$ python3 -q
>>> import numpy as np
>>> np.set_printoptions(suppress=True, linewidth=100)
>>> def tidy(a):
...     return np.round(a, 1) + 0
... 
>>> X = np.load("block3.npy")
>>> print(tidy(X))
[[-21.8   3.1   6.4  -0.2 -19.7]
 [-19.    2.5   5.3  -0.4 -16.9]
 [-12.8   1.3   3.2  -0.7 -10.8]
 [-10.7   0.9   2.6  -0.8  -8.9]
 [ -9.3   0.7   2.2  -0.9  -7.6]
 [ -0.2  -0.1   0.4  -0.6  -0.2]
 [ -0.1  -0.1   0.4  -0.6  -0.1]
 [ -0.5  -0.1  -1.    0.7   0.1]
 [ -0.6  -0.2  -1.2   0.8   0.1]
 [ -0.7  -0.2  -1.4   0.9   0.2]
 [ -1.7  -1.1  -4.5   2.2   1.5]
 [ -2.   -2.2  -7.6   3.2   3.4]
 [ -2.   -3.4 -10.7   4.    5.5]
 [ -2.   -3.7 -11.5   4.2   6.2]
 [  0.   -8.8 -24.4   6.7  17. ]]
>>> print(tidy(np.linalg.norm(X, 2) / np.linalg.norm(X)))
0.9
>>> print(np.argsort(-np.linalg.norm(X, axis=0).round(6), kind="stable")[:3])
[4 0 2]
>>> print(np.linalg.matrix_rank(X, rtol=0.1))
2
>>> print([round(float(x), 1) for x in np.linalg.svd(X, compute_uv=False)[:3]])
[52.9, 30.8, 2.5]
>>> th = np.radians(90)
>>> r_ = np.eye(5)
>>> r_[2, 2] = r_[4, 4] = np.cos(th)
>>> r_[2, 4], r_[4, 2] = -np.sin(th), np.sin(th)
>>> print(tidy(r_))
[[ 1.  0.  0.  0.  0.]
 [ 0.  1.  0.  0.  0.]
 [ 0.  0.  0.  0. -1.]
 [ 0.  0.  0.  1.  0.]
 [ 0.  0.  1.  0.  0.]]
>>> Y = X @ r_.T
>>> print(np.allclose(X @ X.T, Y @ Y.T))
True
>>> print(np.allclose(np.linalg.norm(X, axis=1), np.linalg.norm(Y, axis=1)))
True
>>> print(tidy(np.abs(Y - X).max(axis=0)))
[ 0.   0.  13.4  0.  41.3]
>>> print(tidy(np.linalg.det(r_)), np.trace(r_))
1.0 3.0
>>> W2 = X[[2, 1]].astype(float)
>>> for _ in range(3):
...     lab = np.linalg.norm(X[:, None] - W2, axis=-1).argmin(axis=1)
...     W2 = np.array([X[lab == j].mean(axis=0) for j in range(2)])
... 
>>> print(lab)
[1 1 1 1 1 0 0 0 0 0 0 0 0 0 0]
>>> print(np.abs(W2[1] - W2[0]).argmax())
4
>>> print(tidy(W2))
[[ -1.   -2.   -6.1   2.2   3.4]
 [-14.7   1.7   4.   -0.6 -12.8]]
>>> print(tidy(W2[1] - W2[0]))
[-13.7   3.7  10.1  -2.8 -16.2]
>>> print(np.bincount(lab))
[10  5]
>>> r0 = np.array([1, 6])
>>> print(tidy(np.cross(X[3, :3], X[13, :3])))
[  -0.8 -128.6   41.2]
>>> print(tidy(np.convolve(X[3], r0)))
[-10.7 -63.5   8.1  15.  -13.8 -53.7]
>>> K = np.loadtxt("dump.csv", delimiter=",")
>>> print(K)
[[-5.  0.  0.  0.]
 [ 0. -8.  0. -4.]
 [ 0.  0. -9.  0.]
 [ 0. -1.  0. -9.]]
>>> # 3 groups of indices that never mix
>>> vals, vecs = np.linalg.eig(K)
>>> print(np.prod(vals))
3060.0
>>> print(tidy(np.sort(np.linalg.eigvals(K @ K))))
[ 25.   41.5  81.  111.5]
>>> Y = np.linalg.inv(K)
>>> print(tidy(np.linalg.cond(K)))
2.2
>>> print(tidy(K @ Y))
[[1. 0. 0. 0.]
 [0. 1. 0. 0.]
 [0. 0. 1. 0.]
 [0. 0. 0. 1.]]
>>> print((np.abs(Y) > 1e-9).astype(int))
[[1 0 0 0]
 [0 1 0 1]
 [0 0 1 0]
 [0 1 0 1]]
>>> print(tidy(np.linalg.det(K) * Y))
[[-612.    0.    0.    0.]
 [   0. -405.    0.  180.]
 [   0.    0. -340.    0.]
 [   0.   45.    0. -360.]]
>>> print(np.allclose(Y, K.T))
False
>>> rng = np.random.default_rng(6969)
>>> lab = rng.permutation(4)
>>> Y = K[:, lab] * rng.choice([-1, 1], 4)
>>> print(Y)
[[-0.  5.  0. -0.]
 [ 4. -0. -8. -0.]
 [-0. -0.  0.  9.]
 [ 9. -0. -1. -0.]]
>>> U, _, VT = np.linalg.svd(K.T @ Y)
>>> print(tidy(U @ VT))
[[ 0. -1.  0.  0.]
 [ 0.  0.  1.  0.]
 [ 0.  0.  0. -1.]
 [-1.  0.  0.  0.]]
>>> O, r_ = np.linalg.qr(K)
>>> print(tidy(O.T @ O))
[[1. 0. 0. 0.]
 [0. 1. 0. 0.]
 [0. 0. 1. 0.]
 [0. 0. 0. 1.]]
>>> print(tidy(np.abs(np.diag(r_))))
[5.  8.1 9.  8.4]
>>> print(abs(r_[0, 0]), tidy(np.linalg.norm(K[:, 0])))
5.0 5.0
>>> print(tidy(O))
[[ 1.   0.   0.   0. ]
 [ 0.  -1.   0.  -0.1]
 [ 0.   0.   1.   0. ]
 [ 0.  -0.1  0.   1. ]]
>>> print(tidy(O @ r_))
[[-5.  0.  0.  0.]
 [ 0. -8.  0. -4.]
 [ 0.  0. -9.  0.]
 [ 0. -1.  0. -9.]]
>>> W = np.array([[4, 3, -8], [4, -7, -3], [-2, 0, -5], [-7, 9, 7]])
>>> coef = np.array([1, 1, 1])
>>> act = np.maximum(K @ W + coef, 0)
>>> print(act)
[[ 0.  0. 41.]
 [ 0. 21.  0.]
 [19.  1. 46.]
 [60.  0.  0.]]
>>> print((act > 0).astype(int))
[[0 0 1]
 [0 1 0]
 [1 1 1]
 [1 0 0]]
>>> W2 = np.array([[1, -2, -1], [2, -1, -2], [0, -1, 0]])
>>> print(act @ W2)
[[   0.  -41.    0.]
 [  42.  -21.  -42.]
 [  21.  -85.  -21.]
 [  60. -120.  -60.]]
>>> print((act @ W2).round(6).argmax(axis=1))
[0 0 0 0]
>>> arr = np.loadtxt("test8.csv", delimiter=",")
>>> print(arr)
[[ 2. -2.  0.]
 [ 2. -1.  0.]
 [ 0.  0. -9.]]
>>> # row 2 is much longer than the rest
>>> x0 = np.array([-2, 3, 3])
>>> target = arr @ x0
>>> print(target)
[-10.  -7. -27.]
>>> print(tidy(np.linalg.solve(arr.T, arr[0])))
[1. 0. 0.]
>>> print(tidy(np.sort(np.linalg.eigvals(arr).real)))
[-9.   0.5  0.5]
>>> print(arr @ arr)
[[ 0. -2.  0.]
 [ 2. -3.  0.]
 [ 0.  0. 81.]]
>>> print((np.linalg.matrix_power((arr != 0) + (arr.T != 0) + np.eye(3), 3) > 0).astype(int))
[[1 1 0]
 [1 1 0]
 [0 0 1]]
>>> print(tidy(np.linalg.det(arr)))
-18.0
>>> mat = np.load("sample9.npy")
>>> print(mat)
[[0 5 4]
 [0 0 6]
 [0 0 0]]
>>> # triangular: eigenvalues sit on the diagonal
>>> print(np.linalg.lstsq(mat[:-1].T, mat[-1])[2])
2
>>> print(tidy(np.trace(np.linalg.pinv(mat) @ mat)))
2.0
>>> print(np.allclose(mat[:-1].T @ np.linalg.lstsq(mat[:-1].T, mat[-1])[0], mat[-1]))
True
>>> J = np.array([[1.5, -1.1, 0.0, 0.4, -0.5, 1.7, 1.2, 1.5, -1.8],
...     [-0.3, 0.9, -0.2, 1.1, 1.0, 0.6, -2.7, 1.3, 0.2],
...     [0.0, -1.5, -1.3, -0.4, 1.2, 0.3, 0.2, 1.0, 0.0],
...     [0.3, 2.0, 1.0, 0.9, 1.0, 1.6, 0.1, 1.1, -0.3],
...     [0.6, -0.5, -1.0, 0.3, -0.2, 0.5, -1.2, -0.7, -1.9],
...     [0.1, 0.8, -1.8, -1.2, 0.0, -0.6, -0.9, -0.6, -0.6],
...     [-0.9, 0.3, -0.6, 0.7, -0.3, -0.6, -0.3, 0.6, -0.7]])
>>> print(J)
[[ 1.5 -1.1  0.   0.4 -0.5  1.7  1.2  1.5 -1.8]
 [-0.3  0.9 -0.2  1.1  1.   0.6 -2.7  1.3  0.2]
 [ 0.  -1.5 -1.3 -0.4  1.2  0.3  0.2  1.   0. ]
 [ 0.3  2.   1.   0.9  1.   1.6  0.1  1.1 -0.3]
 [ 0.6 -0.5 -1.   0.3 -0.2  0.5 -1.2 -0.7 -1.9]
 [ 0.1  0.8 -1.8 -1.2  0.  -0.6 -0.9 -0.6 -0.6]
 [-0.9  0.3 -0.6  0.7 -0.3 -0.6 -0.3  0.6 -0.7]]
>>> x0 = np.array([2, -2, 0, -2, -1, -2, -2, -2, -3])
>>> print(np.linalg.norm(J @ x0) <= np.linalg.norm(J, 2) * np.linalg.norm(x0) + 1e-9)
True
>>> print(tidy(J @ (2 * x0)))
[  3.   -9.2  -0.8 -21.8  20.6  14.   -1.6]
>>> th = np.radians(36)
>>> r_ = np.eye(9)
>>> r_[5, 5] = r_[3, 3] = np.cos(th)
>>> r_[5, 3], r_[3, 5] = -np.sin(th), np.sin(th)
>>> print(tidy(r_))
[[ 1.   0.   0.   0.   0.   0.   0.   0.   0. ]
 [ 0.   1.   0.   0.   0.   0.   0.   0.   0. ]
 [ 0.   0.   1.   0.   0.   0.   0.   0.   0. ]
 [ 0.   0.   0.   0.8  0.   0.6  0.   0.   0. ]
 [ 0.   0.   0.   0.   1.   0.   0.   0.   0. ]
 [ 0.   0.   0.  -0.6  0.   0.8  0.   0.   0. ]
 [ 0.   0.   0.   0.   0.   0.   1.   0.   0. ]
 [ 0.   0.   0.   0.   0.   0.   0.   1.   0. ]
 [ 0.   0.   0.   0.   0.   0.   0.   0.   1. ]]
>>> Y = J @ r_.T
>>> print(tidy(np.linalg.det(r_)), tidy(np.trace(r_)))
1.0 8.6
>>> print(np.allclose(J @ J.T, Y @ Y.T))
True
>>> r0, g = r_[1], r_[3]
>>> print(r0 @ r0)
1.0
>>> print(r0 @ g)
0.0
>>> p = (r0 @ g) / (r0 @ r0) * r0
>>> print(tidy(g - p))
[0.  0.  0.  0.8 0.  0.6 0.  0.  0. ]
>>> print(tidy(np.outer(r0, g)))
[[0.  0.  0.  0.  0.  0.  0.  0.  0. ]
 [0.  0.  0.  0.8 0.  0.6 0.  0.  0. ]
 [0.  0.  0.  0.  0.  0.  0.  0.  0. ]
 [0.  0.  0.  0.  0.  0.  0.  0.  0. ]
 [0.  0.  0.  0.  0.  0.  0.  0.  0. ]
 [0.  0.  0.  0.  0.  0.  0.  0.  0. ]
 [0.  0.  0.  0.  0.  0.  0.  0.  0. ]
 [0.  0.  0.  0.  0.  0.  0.  0.  0. ]
 [0.  0.  0.  0.  0.  0.  0.  0.  0. ]]
>>> print(np.linalg.matrix_rank(np.outer(r0, g)))
1
>>> print(tidy(np.linalg.norm(r0 + g) ** 2 + np.linalg.norm(r0 - g) ** 2))
4.0
>>> W0 = np.load("m.npy")
>>> print(W0)
[[2 2 1]
 [0 2 1]
 [0 0 0]]
>>> # triangular
>>> U, sig, VT = np.linalg.svd(W0, full_matrices=False)
>>> print(tidy(U.T @ U))
[[1. 0. 0.]
 [0. 1. 0.]
 [0. 0. 1.]]
>>> print(U.shape, sig.shape, VT.shape)
(3, 3) (3,) (3, 3)
>>> print(np.allclose(U * sig @ VT, W0))
True
>>> proj = np.triu(np.array([[3, 1, 1], [3, 2, 1], [1, 3, 1]]), 1) + np.eye(3)
>>> Y = proj @ W0 @ np.linalg.inv(proj)
>>> print(np.poly(Y))
[ 1. -4.  4.  0.]
>>> print(np.trace(Y), np.trace(W0))
4.0 4
>>> U, sig, VT = np.linalg.svd(W0)
>>> print(tidy(sig))
[3.5 1.3 0. ]
>>> Y = U[:, :2] @ np.diag(sig[:2]) @ VT[:2]
>>> print(np.linalg.matrix_rank(Y))
2
>>> print(tidy(np.abs(W0 - Y).max()))
0.0
>>> U, sig, VT = np.linalg.svd(W0)
>>> vecs = VT[:(sig > 1e-8).sum()]
>>> x0 = W0[0] + -2 * W0[1] + rng.integers(2) * np.eye(3)[2]
>>> print(x0)
[ 2. -2.  0.]
>>> print(tidy(np.linalg.norm(x0 - vecs.T @ vecs @ x0)))
0.9
>>> print(tidy(vecs.T @ vecs))
[[1.  0.  0. ]
 [0.  0.8 0.4]
 [0.  0.4 0.2]]
>>> r0 = np.array([2, 3, 9, 9, 2, 4, 8])
>>> feats = np.outer(rng.normal(size=35), r0) + 0.1 * rng.normal(size=(35, 7))
>>> print(tidy(feats))
[[  0.5   1.    3.5   3.3   0.8   1.6   3.1]
 [ -2.2  -3.4  -9.8  -9.9  -2.2  -4.4  -8.7]
 [  0.9   1.2   4.2   4.3   0.9   1.8   3.8]
 [  0.6   0.8   2.6   2.4   0.5   1.    2.3]
 [ -5.   -7.7 -22.6 -22.7  -5.1  -9.9 -20. ]
 [ -1.   -1.2  -4.   -4.   -0.7  -1.9  -3.6]
 [ -0.4  -0.9  -2.5  -2.6  -0.7  -1.1  -2.2]
 [  0.2   0.6   1.5   1.3   0.3   0.7   1.3]
 [ -2.5  -3.8 -11.4 -11.5  -2.6  -5.1 -10.3]
 [ -0.4  -0.5  -1.9  -1.9  -0.4  -0.9  -1.7]
 [ -0.2  -0.4  -1.   -1.1  -0.2  -0.5  -1. ]
 [  1.1   1.7   5.5   5.7   1.2   2.6   4.9]
 [ -0.6  -1.   -2.9  -2.7  -0.5  -1.1  -2.7]
 [ -1.1  -1.7  -4.7  -4.7  -1.   -2.   -4.3]
 [ -0.4  -0.6  -2.   -2.1  -0.4  -0.9  -1.7]
 [  0.9   1.4   4.4   4.2   0.9   2.1   3.8]
 [ -0.4  -0.3  -1.   -0.9  -0.1  -0.6  -0.9]
 [ -1.1  -1.8  -5.4  -5.5  -1.3  -2.5  -4.7]
 [  3.4   5.2  15.   15.    3.3   6.7  13.5]
 [  1.4   2.1   5.9   6.    1.4   2.7   5.3]
 [  0.2   0.3   1.2   1.3   0.    0.7   1.2]
 [  0.5   0.7   2.4   2.4   0.5   1.3   2.1]
 [ -0.4  -0.9  -2.5  -2.5  -0.4  -1.   -2.1]
 [  0.1   0.   -0.2  -0.2  -0.1  -0.2   0.1]
 [ -1.3  -2.1  -6.4  -6.4  -1.5  -2.7  -6. ]
 [  2.3   3.5  10.6  10.7   2.3   4.7   9.4]
 [  3.1   4.3  13.9  14.1   3.1   6.2  12.4]
 [ -2.   -3.1  -8.5  -8.3  -1.8  -3.7  -7.7]
 [ -1.1  -1.7  -5.   -5.3  -1.2  -2.3  -4.6]
 [ -5.5  -8.2 -24.5 -24.6  -5.5 -10.9 -22. ]
 [  0.6   1.1   2.7   2.6   0.6   1.2   2.3]
 [  0.6   1.3   3.    3.    0.9   1.3   2.8]
 [ -0.1  -0.4  -1.   -0.9  -0.3  -0.4  -0.9]
 [ -2.1  -3.2  -9.2  -9.3  -2.1  -3.9  -8.1]
 [  2.6   3.5  11.   11.1   2.5   4.8   9.8]]
>>> U, sig, VT = np.linalg.svd(feats)
>>> print(tidy(sig))
[88.9  0.9  0.7  0.6  0.6  0.4  0.4]
>>> Y = U[:, :1] @ np.diag(sig[:1]) @ VT[:1]
>>> print(np.linalg.matrix_rank(feats, rtol=0.05))
1
>>> W2 = feats[[26, 18]].astype(float)
>>> for _ in range(4):
...     lab = np.linalg.norm(feats[:, None] - W2, axis=-1).argmin(axis=1)
...     W2 = np.array([feats[lab == j].mean(axis=0) for j in range(2)])
... 
>>> print(lab)
[0 0 1 0 0 0 0 0 0 0 0 1 0 0 0 1 0 0 1 1 0 0 0 0 0 1 1 0 0 0 0 0 0 0 1]
>>> print(np.abs(W2[1] - W2[0]).argmax())
3
>>> print(tidy(W2))
[[-0.9 -1.4 -4.1 -4.1 -0.9 -1.8 -3.6]
 [ 2.   2.9  8.8  8.9  1.9  4.   7.9]]
>>> U, sig, VT = np.linalg.svd(mat, full_matrices=False)
>>> print(tidy(np.abs(VT[0])))
[0.  0.5 0.9]
>>> print(tidy(sig))
[7.9 3.8 0. ]
>>> print(tidy(np.sqrt((sig ** 2).sum())), tidy(np.linalg.norm(mat)))
8.8 8.8
>>> print(U.shape, sig.shape, VT.shape)
(3, 3) (3,) (3, 3)
